>>> import numpy as np
>>> import numpy.linalg as la
>>> np.set_printoptions(precision=1, suppress=True, linewidth=120)
>>> def rd(a):
...     return np.round(a, 1) + 0
... 
>>> arr = np.array([[-0.3, -0.4, 1.4, 0.0, -1.4, 0.2, -0.1, -0.1, 0.6],
...     [-1.5, 0.7, -0.3, 0.5, 0.9, 0.3, -0.3, 0.1, 0.0],
...     [0.0, -1.2, 0.4, -0.7, 1.0, 0.8, -1.4, -0.5, 0.1],
...     [1.4, -1.7, 0.0, 0.5, -0.3, 0.5, 0.5, -1.4, -0.9],
...     [1.4, -0.6, -1.4, 2.5, -1.4, -0.8, 0.0, -0.2, 0.3],
...     [-0.1, -1.1, -0.5, 0.0, 0.2, -1.2, 1.6, -1.3, 0.5],
...     [-1.1, -0.4, 1.5, 0.3, 1.1, 1.3, 1.4, 0.9, -0.3],
...     [-0.6, -0.4, -1.3, -0.6, 0.4, -1.0, 0.9, -0.7, 0.1],
...     [-0.1, 0.5, 0.9, 0.3, -1.2, -0.1, -0.3, 1.7, 0.6],
...     [1.2, 0.0, -0.4, 0.3, 0.9, -0.8, -0.3, 0.3, -0.1],
...     [1.3, -1.0, -1.2, -0.6, 0.4, 0.9, 0.2, 0.0, -0.8]])
>>> rng = np.random.default_rng(94)
>>> arr[5] = arr[7] + 0.3 * rng.normal(size=9)
>>> rd(arr)
array([[-0.3, -0.4,  1.4,  0. , -1.4,  0.2, -0.1, -0.1,  0.6],
       [-1.5,  0.7, -0.3,  0.5,  0.9,  0.3, -0.3,  0.1,  0. ],
       [ 0. , -1.2,  0.4, -0.7,  1. ,  0.8, -1.4, -0.5,  0.1],
       [ 1.4, -1.7,  0. ,  0.5, -0.3,  0.5,  0.5, -1.4, -0.9],
       [ 1.4, -0.6, -1.4,  2.5, -1.4, -0.8,  0. , -0.2,  0.3],
       [-0.3, -0.2, -1.5, -0.5,  0.5, -1. ,  1.1, -0.8, -0.1],
       [-1.1, -0.4,  1.5,  0.3,  1.1,  1.3,  1.4,  0.9, -0.3],
       [-0.6, -0.4, -1.3, -0.6,  0.4, -1. ,  0.9, -0.7,  0.1],
       [-0.1,  0.5,  0.9,  0.3, -1.2, -0.1, -0.3,  1.7,  0.6],
       [ 1.2,  0. , -0.4,  0.3,  0.9, -0.8, -0.3,  0.3, -0.1],
       [ 1.3, -1. , -1.2, -0.6,  0.4,  0.9,  0.2,  0. , -0.8]])
>>> rd(arr.sum(axis=0))
array([ 1.4, -4.7, -1.9,  2. ,  0.9,  0.3,  1.7, -0.7, -0.5])
>>> rd(np.diff(arr, axis=0))
array([[-1.2,  1.1, -1.7,  0.5,  2.3,  0.1, -0.2,  0.2, -0.6],
       [ 1.5, -1.9,  0.7, -1.2,  0.1,  0.5, -1.1, -0.6,  0.1],
       [ 1.4, -0.5, -0.4,  1.2, -1.3, -0.3,  1.9, -0.9, -1. ],
       [ 0. ,  1.1, -1.4,  2. , -1.1, -1.3, -0.5,  1.2,  1.2],
       [-1.7,  0.4, -0.1, -3. ,  1.9, -0.2,  1.1, -0.6, -0.4],
       [-0.8, -0.2,  3. ,  0.8,  0.6,  2.3,  0.3,  1.7, -0.2],
       [ 0.5,  0. , -2.8, -0.9, -0.7, -2.3, -0.5, -1.6,  0.4],
       [ 0.5,  0.9,  2.2,  0.9, -1.6,  0.9, -1.2,  2.4,  0.5],
       [ 1.3, -0.5, -1.3,  0. ,  2.1, -0.7,  0. , -1.4, -0.7],
       [ 0.1, -1. , -0.8, -0.9, -0.5,  1.7,  0.5, -0.3, -0.7]])
>>> rd(arr.sum(axis=1))
array([-0.1,  0.4, -1.5, -1.4, -0.2, -2.9,  4.7, -3.2,  2.3,  1.1, -0.8])
>>> rd(arr - arr[0])
array([[ 0. ,  0. ,  0. ,  0. ,  0. ,  0. ,  0. ,  0. ,  0. ],
       [-1.2,  1.1, -1.7,  0.5,  2.3,  0.1, -0.2,  0.2, -0.6],
       [ 0.3, -0.8, -1. , -0.7,  2.4,  0.6, -1.3, -0.4, -0.5],
       [ 1.7, -1.3, -1.4,  0.5,  1.1,  0.3,  0.6, -1.3, -1.5],
       [ 1.7, -0.2, -2.8,  2.5,  0. , -1. ,  0.1, -0.1, -0.3],
       [ 0. ,  0.2, -2.9, -0.5,  1.9, -1.2,  1.2, -0.7, -0.7],
       [-0.8,  0. ,  0.1,  0.3,  2.5,  1.1,  1.5,  1. , -0.9],
       [-0.3,  0. , -2.7, -0.6,  1.8, -1.2,  1. , -0.6, -0.5],
       [ 0.2,  0.9, -0.5,  0.3,  0.2, -0.3, -0.2,  1.8,  0. ],
       [ 1.5,  0.4, -1.8,  0.3,  2.3, -1. , -0.2,  0.4, -0.7],
       [ 1.6, -0.6, -2.6, -0.6,  1.8,  0.7,  0.3,  0.1, -1.4]])
>>> np.zeros(11, 9)
Traceback (most recent call last):
  File "<python-input-12>", line 1, in <module>
    np.zeros(11, 9)
    ~~~~~~~~^^^^^^^
TypeError: Cannot interpret '9' as a data type
>>> np.unravel_index(np.abs(arr).argmax(), arr.shape)
(np.int64(4), np.int64(3))
>>> rd(la.norm(arr))
np.float64(8.5)
